$ python -q
>>> import numpy as np
>>> import numpy.linalg as la
>>> np.set_printoptions(suppress=True, linewidth=200)
>>> ang = np.deg2rad(180)
>>> M = np.eye(3)
>>> M[np.ix_([1, 2], [1, 2])] = [[np.cos(ang), -np.sin(ang)], [np.sin(ang), np.cos(ang)]]
>>> M.round(3) + 0
array([[ 1.,  0.,  0.],
       [ 0., -1.,  0.],
       [ 0.,  0., -1.]])
>>> m1 = np.loadtxt("case0.csv", delimiter=",")
>>> print(m1)
[[ 9. -9.  9. -9.]
 [-9.  9. -9.  9.]
 [ 9. -9.  9. -9.]
 [-9.  9. -9.  9.]]
>>> evals, evecs = la.eigh(m1)
>>> (evals > 1e-8).sum(), (evals < -1e-8).sum()
(np.int64(1), np.int64(0))
>>> np.abs(evecs[:, -1]).round(6).argmax()
np.int64(0)
>>> np.round(la.eigvalsh(m1 + 4 * np.eye(4)), 3)
array([ 4.,  4.,  4., 40.])
>>> np.round(evecs @ np.diag(evals) @ evecs.T, 3)
array([[ 9., -9.,  9., -9.],
       [-9.,  9., -9.,  9.],
       [ 9., -9.,  9., -9.],
       [-9.,  9., -9.,  9.]])
>>> Uu, s, Vt = la.svd(m1)
>>> evecs = Vt[:(s > 1e-8).sum()]
>>> rng = np.random.default_rng(49677)
>>> vec = m1[0] + -1 * m1[1] + rng.integers(2) * np.eye(4)[1]
>>> vec
array([ 18., -18.,  18., -18.])
>>> print(np.round(np.diag(evecs.T @ evecs), 3))
[0.25 0.25 0.25 0.25]
>>> m1 @ np.ones(4)
array([0., 0., 0., 0.])
>>> np.fft.fft(m1[0])
array([ 0.+0.j,  0.+0.j, 36.+0.j,  0.+0.j])
>>> (m1 @ m1)[0]
array([ 324., -324.,  324., -324.])
>>> out = np.array([[-2, 1], [1, 1]])
>>> basis = np.kron(out, m1)
>>> print(basis.shape)
(8, 8)
>>> round(np.trace(la.pinv(m1) @ m1), 3)
np.float64(1.0)
>>> np.unique(m1.round(6), axis=0).shape
(2, 4)
>>> try:
...     la.inv(m1)
... except la.LinAlgError as e:
...     print("failed:", e)
... 
failed: Singular matrix
>>> print(np.allclose(m1[:-1].T @ la.lstsq(m1[:-1].T, m1[-1])[0], m1[-1]))
True
